$ ipython --no-banner

In [1]: import numpy as np

In [2]: np.set_printoptions(precision=4, suppress=True, linewidth=140)

In [3]: def tidy(a):
   ...:     return np.round(a, 4) + 0
   ...: 

In [4]: E = np.load("run1.npy")

In [5]: E
Out[5]: 
array([[2, 1, 3, 0, 0, 1, 3, 4, 1],
       [3, 2, 1, 0, 0, 1, 2, 6, 2],
       [2, 2, 3, 0, 0, 2, 3, 4, 3],
       [2, 1, 2, 0, 3, 3, 3, 4, 0],
       [3, 3, 0, 3, 0, 2, 3, 6, 0],
       [2, 0, 3, 1, 3, 2, 2, 4, 3],
       [3, 1, 2, 0, 3, 0, 1, 6, 0],
       [2, 3, 1, 2, 3, 1, 0, 4, 1],
       [0, 1, 1, 3, 1, 2, 1, 0, 0],
       [0, 0, 0, 2, 3, 1, 3, 0, 3],
       [0, 0, 2, 3, 1, 0, 1, 0, 0],
       [3, 3, 1, 1, 3, 2, 0, 6, 3],
       [3, 2, 2, 0, 0, 1, 0, 6, 3],
       [1, 0, 3, 3, 0, 0, 0, 2, 0]])

In [6]: A2 = E / np.sqrt((E ** 2).mean(axis=1, keepdims=True))

In [7]: np.linalg.matrix_rank(A2) == np.linalg.matrix_rank(E)
Out[7]: np.True_

In [8]: np.abs(np.diag(np.linalg.qr(E)[1])) > 1e-9
Out[8]: array([ True,  True,  True,  True,  True,  True,  True, False,  True])

In [9]: np.allclose(E[:-1].T @ np.linalg.lstsq(E[:-1].T, E[-1])[0], E[-1])
Out[9]: True

In [10]: print(tidy(np.trace(np.linalg.pinv(E) @ E)))
8.0

In [11]: def softmax(z):
    ...:     e = np.exp(z - z.max(axis=-1, keepdims=True))
    ...:     return e / e.sum(axis=-1, keepdims=True)
    ...: 

In [12]: tidy(softmax(E[9] + 2))
Out[12]: array([0.0134, 0.0134, 0.0134, 0.0994, 0.2701, 0.0366, 0.2701, 0.0134, 0.2701])

In [13]: print(tidy(softmax(E[9])))
[0.0134 0.0134 0.0134 0.0994 0.2701 0.0366 0.2701 0.0134 0.2701]

In [14]: scores = E @ E.T / np.sqrt(9)

In [15]: tidy(softmax(scores)[9] @ E)
Out[15]: array([0.564 , 0.1611, 0.6997, 1.7165, 2.9299, 1.2747, 2.7034, 1.1281, 2.9039])

In [16]: A2 = np.array([[5, 3, 4],
    ...:     [3, 4, 2],
    ...:     [5, 3, 2],
    ...:     [2, 1, 4],
    ...:     [0, 1, 5],
    ...:     [1, 0, 1],
    ...:     [5, 1, 3],
    ...:     [1, 4, 2],
    ...:     [1, 4, 5]])

In [17]: np.vstack([E, A2.T]).shape
Out[17]: (17, 9)

In [18]: E @ A2
Out[18]: 
array([[49, 42, 39],
       [45, 54, 47],
       [55, 54, 52],
       [45, 38, 49],
       [53, 51, 53],
       [46, 49, 64],
       [39, 47, 48],
       [34, 46, 53],
       [21, 12, 26],
       [23, 20, 48],
       [21, 11, 24],
       [42, 64, 68],
       [41, 59, 48],
       [28, 23, 26]])

In [19]: np.einsum("ik,kj->ij", E, A2)
Out[19]: 
array([[49, 42, 39],
       [45, 54, 47],
       [55, 54, 52],
       [45, 38, 49],
       [53, 51, 53],
       [46, 49, 64],
       [39, 47, 48],
       [34, 46, 53],
       [21, 12, 26],
       [23, 20, 48],
       [21, 11, 24],
       [42, 64, 68],
       [41, 59, 48],
       [28, 23, 26]])

In [20]: np.linalg.matrix_rank(np.vstack([E, A2.T]))
Out[20]: np.int64(9)

In [21]: np.linalg.matrix_rank(E @ A2)
Out[21]: np.int64(3)

In [22]: X = np.load("out6.npy")

In [23]: X
Out[23]: 
array([[-4,  0, -4,  0,  0,  4,  3,  4, -3],
       [ 0,  6,  4, -3,  0,  3,  0,  4,  0],
       [-4,  4,  2,  2,  3, -2, -2, -2,  0],
       [ 0, -3,  2, -2,  5,  4,  1,  4, -3],
       [ 0,  0,  3,  5, -4, -1, -1,  1,  6],
       [ 4,  3, -2,  4, -1, -4, -2,  0, -1],
       [ 3,  0, -2,  1, -1, -2,  0, -6, -1],
       [ 4,  4, -2,  4,  1,  0, -6, -4,  0],
       [-3,  0,  0, -3,  6, -1, -1,  0,  6]])

In [24]: left, sigma, vt = np.linalg.svd(E)

In [25]: print(np.argmax(sigma[:-1] / (sigma[1:] + 1e-6)) + 1)
8

In [26]: A2 = left[:, :8] @ np.diag(sigma[:8]) @ vt[:8]

In [27]: np.linalg.matrix_rank(A2)
Out[27]: np.int64(8)

In [28]: x = np.array([4, -7, -4, 4, 3, -9, 5, -3, -3])

In [29]: (X * x).sum(axis=1)
Out[29]: array([ -24, -109,  -21,  -14,  -21,   45,   60,   -3,  -20])

In [30]: X * x
Out[30]: 
array([[-16,   0,  16,   0,   0, -36,  15, -12,   9],
       [  0, -42, -16, -12,   0, -27,   0, -12,   0],
       [-16, -28,  -8,   8,   9,  18, -10,   6,   0],
       [  0,  21,  -8,  -8,  15, -36,   5, -12,   9],
       [  0,   0, -12,  20, -12,   9,  -5,  -3, -18],
       [ 16, -21,   8,  16,  -3,  36, -10,   0,   3],
       [ 12,   0,   8,   4,  -3,  18,   0,  18,   3],
       [ 16, -28,   8,  16,   3,   0, -30,  12,   0],
       [-12,   0,   0, -12,  18,   9,  -5,   0, -18]])

In [31]: np.sign((X @ x).round(6))
Out[31]: array([-1, -1, -1, -1, -1,  1,  1, -1, -1])

In [32]: print(X @ np.ones(9))
[ 0. 14.  1.  8.  9.  1. -8.  1.  4.]

In [33]: print((X @ x).argmax())
6

In [34]: X @ (2 * x)
Out[34]: array([ -48, -218,  -42,  -28,  -42,   90,  120,   -6,  -40])

In [35]: u = np.array([-2, 5, -3, 4, 2, -3, -4, -1, -1])

In [36]: A2 = X + np.outer(u, np.eye(9)[2])

In [37]: A2
Out[37]: 
array([[-4.,  0., -6.,  0.,  0.,  4.,  3.,  4., -3.],
       [ 0.,  6.,  9., -3.,  0.,  3.,  0.,  4.,  0.],
       [-4.,  4., -1.,  2.,  3., -2., -2., -2.,  0.],
       [ 0., -3.,  6., -2.,  5.,  4.,  1.,  4., -3.],
       [ 0.,  0.,  5.,  5., -4., -1., -1.,  1.,  6.],
       [ 4.,  3., -5.,  4., -1., -4., -2.,  0., -1.],
       [ 3.,  0., -6.,  1., -1., -2.,  0., -6., -1.],
       [ 4.,  4., -3.,  4.,  1.,  0., -6., -4.,  0.],
       [-3.,  0., -1., -3.,  6., -1., -1.,  0.,  6.]])

In [38]: np.linalg.matrix_rank(A2 - X)
Out[38]: np.int64(1)

In [39]: tidy(np.linalg.det(A2) / np.linalg.det(X)), tidy(1 + np.linalg.solve(X, u)[2])
Out[39]: (np.float64(1.6191), np.float64(1.6191))

In [40]: np.linalg.matrix_rank(np.linalg.inv(A2) - np.linalg.inv(X), tol=1e-8)
Out[40]: np.int64(1)

In [41]: W = np.array([[0, -2, -7],
    ...:     [7, 0, 7],
    ...:     [2, 8, -6],
    ...:     [-7, -5, 1],
    ...:     [1, -5, 8],
    ...:     [5, -5, 7],
    ...:     [9, 3, 8],
    ...:     [4, -8, -2],
    ...:     [-6, 7, 9]])

In [42]: coef = np.array([1, -3, 1])

In [43]: hid = np.maximum(X @ W + coef, 0)

In [44]: (hid > 0).astype(int)
Out[44]: 
array([[1, 0, 1],
       [1, 0, 1],
       [0, 1, 1],
       [1, 0, 1],
       [0, 1, 0],
       [0, 0, 0],
       [0, 1, 0],
       [0, 0, 0],
       [0, 1, 1]])

In [45]: hid
Out[45]: 
array([[ 74,   0,  70],
       [103,   0,  29],
       [  0,  16,  45],
       [ 66,   0,   7],
       [  0,  52,   0],
       [  0,   0,   0],
       [  0,  26,   0],
       [  0,   0,   0],
       [  0,  32, 106]])

In [46]: W2 = np.array([[1, 0], [0, 0], [-1, 2]])

In [47]: W @ W2
Out[47]: 
array([[  7, -14],
       [  0,  14],
       [  8, -12],
       [ -8,   2],
       [ -7,  16],
       [ -2,  14],
       [  1,  16],
       [  6,  -4],
       [-15,  18]])

In [48]: x = np.array([3, 1, 3, 0, 3, 2, 3, 2, 2])

In [49]: h = np.maximum(X @ x, 0)

In [50]: h
Out[50]: array([ 0, 32,  0, 31,  6,  0,  0,  0, 16])

In [51]: X.T @ h
Out[51]: array([ -48,   99,  208, -176,  227,  198,    9,  258,   39])

In [52]: np.flatnonzero(h > 1e-9)
Out[52]: array([1, 3, 4, 8])

In [53]: tidy(np.tanh(X @ x))
Out[53]: array([-0.9999,  1.    , -1.    ,  1.    ,  1.    , -1.    , -1.    , -1.    ,  1.    ])

In [54]: print(np.maximum(X @ x, 0) - np.maximum(-X @ x, 0))
[ -5  32  -7  31   6 -10 -18 -13  16]

In [55]: mat = np.load("x.npy")

In [56]: mat
Out[56]: 
array([[ 0, -2, -8, -5, -3,  9, -1,  6, -1],
       [ 0,  0,  8, -6, -3,  4,  2,  4, -5],
       [ 0,  0,  0,  8,  4, -1,  4, -6, -9],
       [ 0,  0,  0,  0,  5, -7,  5,  4, -5],
       [ 0,  0,  0,  0,  0, -7, -2,  9,  1],
       [ 0,  0,  0,  0,  0,  0, -5, -8, -5],
       [ 0,  0,  0,  0,  0,  0,  0,  2, -7],
       [ 0,  0,  0,  0,  0,  0,  0,  0,  5],
       [ 0,  0,  0,  0,  0,  0,  0,  0,  0]])

In [57]: rank = np.linalg.matrix_rank(mat)

In [58]: rank
Out[58]: np.int64(8)

In [59]: ns = np.linalg.svd(mat)[2][rank:].T

In [60]: print(np.allclose(mat @ ns, 0))
True

In [61]: ns.shape
Out[61]: (9, 1)

In [62]: np.linalg.matrix_rank(mat.T @ mat), np.linalg.matrix_rank(mat @ mat.T)
Out[62]: (np.int64(8), np.int64(8))

In [63]: ns @ ns.T
Out[63]: 
array([[1., 0., 0., 0., 0., 0., 0., 0., 0.],
       [0., 0., 0., 0., 0., 0., 0., 0., 0.],
       [0., 0., 0., 0., 0., 0., 0., 0., 0.],
       [0., 0., 0., 0., 0., 0., 0., 0., 0.],
       [0., 0., 0., 0., 0., 0., 0., 0., 0.],
       [0., 0., 0., 0., 0., 0., 0., 0., 0.],
       [0., 0., 0., 0., 0., 0., 0., 0., 0.],
       [0., 0., 0., 0., 0., 0., 0., 0., 0.],
       [0., 0., 0., 0., 0., 0., 0., 0., 0.]])

In [64]: mat @ ns
Out[64]: 
array([[0.],
       [0.],
       [0.],
       [0.],
       [0.],
       [0.],
       [0.],
       [0.],
       [0.]])

In [65]: E[2] @ E[10]
Out[65]: np.int64(9)

In [66]: tidy(np.linalg.norm(E[2] - E[10]))
Out[66]: np.float64(7.2111)

In [67]: tidy(np.linalg.norm(E, 1)), tidy(np.linalg.norm(E, np.inf))
Out[67]: (np.float64(52.0), np.float64(22.0))

In [68]: left, sigma, vt = np.linalg.svd(mat)

In [69]: print(tidy(sigma))
[19.6409 16.0388 14.7076 11.4463  7.8824  4.3739  0.5973  0.2051  0.    ]

In [70]: A2 = left[:, :8] @ np.diag(sigma[:8]) @ vt[:8]

In [71]: tidy(np.linalg.norm(mat - A2, 2)), sigma[8]
Out[71]: (np.float64(0.0), np.float64(0.0))

In [72]: np.linalg.matrix_rank(mat, rtol=0.05)
Out[72]: np.int64(6)

In [73]: tidy(np.abs(mat - A2).max())
Out[73]: np.float64(0.0)
